% ipython --no-banner

In [1]: import numpy as np

In [2]: from numpy import linalg as LA

In [3]: np.set_printoptions(precision=2, suppress=True, linewidth=200)

In [4]: arr = np.load("out18.npy")

In [5]: print(arr)
[[ 1  0  5  0  2]
 [ 5 -6  9 -5  0]
 [-5  4  7 -7  2]
 [-6 -2 -5 -7 -6]
 [ 6  7 -4  9 -6]
 [-9  9 -9  4 -2]
 [ 9 -1  5  3  2]]

In [6]: rng = np.random.default_rng(909)

In [7]: labels = rng.permutation(5)

In [8]: B = arr[:, labels] * rng.choice([-1, 1], 5)

In [9]: B
Out[9]: 
array([[ 0, -5, -1,  2,  0],
       [-5, -9, -5,  0,  6],
       [-7, -7,  5,  2, -4],
       [-7,  5,  6, -6,  2],
       [ 9,  4, -6, -6, -7],
       [ 4,  9,  9, -2, -9],
       [ 3, -5, -9,  2,  1]])

In [10]: U, _, VT = LA.svd(arr.T @ B)

In [11]: np.round(U @ VT, 2) + 0
Out[11]: 
array([[ 0.,  0., -1.,  0.,  0.],
       [ 0.,  0.,  0.,  0., -1.],
       [ 0., -1.,  0.,  0.,  0.],
       [ 1.,  0.,  0.,  0.,  0.],
       [ 0.,  0.,  0.,  1.,  0.]])

In [12]: u, v = B[4], B[1]

In [13]: print(u @ u)
218

In [14]: u @ v
Out[14]: np.int64(-93)

In [15]: pr = (u @ v) / (u @ u) * u

In [16]: LA.matrix_rank(np.outer(u, v))
Out[16]: np.int64(1)

In [17]: round(float(LA.norm(u + v) ** 2 + LA.norm(u - v) ** 2), 2)
Out[17]: 770.0

In [18]: (v - pr) @ u
Out[18]: np.float64(0.0)

In [19]: print(pr)
[-3.84 -1.71  2.56  2.56  2.99]

In [20]: B = np.c_[arr[:, :1] @ np.array([[3]]), np.array([3, 1, 7, 5, 2, 2, 5])]

In [21]: print(B)
[[  3   3]
 [ 15   1]
 [-15   7]
 [-18   5]
 [ 18   2]
 [-27   2]
 [ 27   5]]

In [22]: print(LA.norm(LA.qr(arr)[0].T @ B, axis=0) ** 2 / ((B ** 2).sum(axis=0) + 1e-12))
[1.   0.71]

In [23]: LA.matrix_rank(B)
Out[23]: np.int64(2)

In [24]: np.round(LA.lstsq(arr, B[:, 0])[0], 2) + 0
Out[24]: array([3., 0., 0., 0., 0.])

In [25]: print(LA.norm(arr, axis=0))
[16.88 13.67 17.38 15.13  9.38]

In [26]: np.round(LA.norm(arr[0], 1), 2), np.round(LA.norm(arr[0], np.inf), 2)
Out[26]: (np.float64(8.0), np.float64(5.0))

In [27]: round(float(LA.norm(arr, 1)), 2), np.round(LA.norm(arr, np.inf), 2)
Out[27]: (44.0, np.float64(33.0))

In [28]: vec = np.array([-1, 5, -4, -3, 5])

In [29]: target = arr @ vec

In [30]: LA.solve(arr.T @ arr, arr.T @ target)
Out[30]: array([-1.,  5., -4., -3.,  5.])

In [31]: print(target)
[-11 -56  28   7 -12  68 -33]

In [32]: LA.lstsq(arr, target)[0]
Out[32]: array([-1.,  5., -4., -3.,  5.])

In [33]: target = target + 0.05 * rng.normal(size=7)

In [34]: target
Out[34]: array([-11.1 , -56.02,  28.02,   6.96, -12.  ,  68.03, -32.99])

In [35]: beta, *_ = LA.lstsq(arr, target)

In [36]: beta.round()
Out[36]: array([-1.,  5., -4., -3.,  5.])

In [37]: print([round(float(LA.norm(LA.solve(arr.T @ arr + lam * np.eye(5), arr.T @ target))), 2) for lam in (0, 1, 10, 100)])
[8.75, 7.53, 5.63, 3.92]

In [38]: E = np.load("w.npy")

In [39]: E
Out[39]: 
array([[-4.,  0.,  2.,  4.],
       [ 0.,  3.,  0., -1.],
       [-4.,  0.,  2.,  4.],
       [ 0.,  0.,  0.,  2.]])

In [40]: labels = rng.permutation(4)

In [41]: print(labels)
[0 1 2 3]

In [42]: B = E[labels][:, labels]

In [43]: np.diag(B)
Out[43]: array([-4.,  3.,  2.,  2.])

In [44]: np.allclose(B, E)
Out[44]: True

In [45]: B
Out[45]: 
array([[-4.,  0.,  2.,  4.],
       [ 0.,  3.,  0., -1.],
       [-4.,  0.,  2.,  4.],
       [ 0.,  0.,  0.,  2.]])
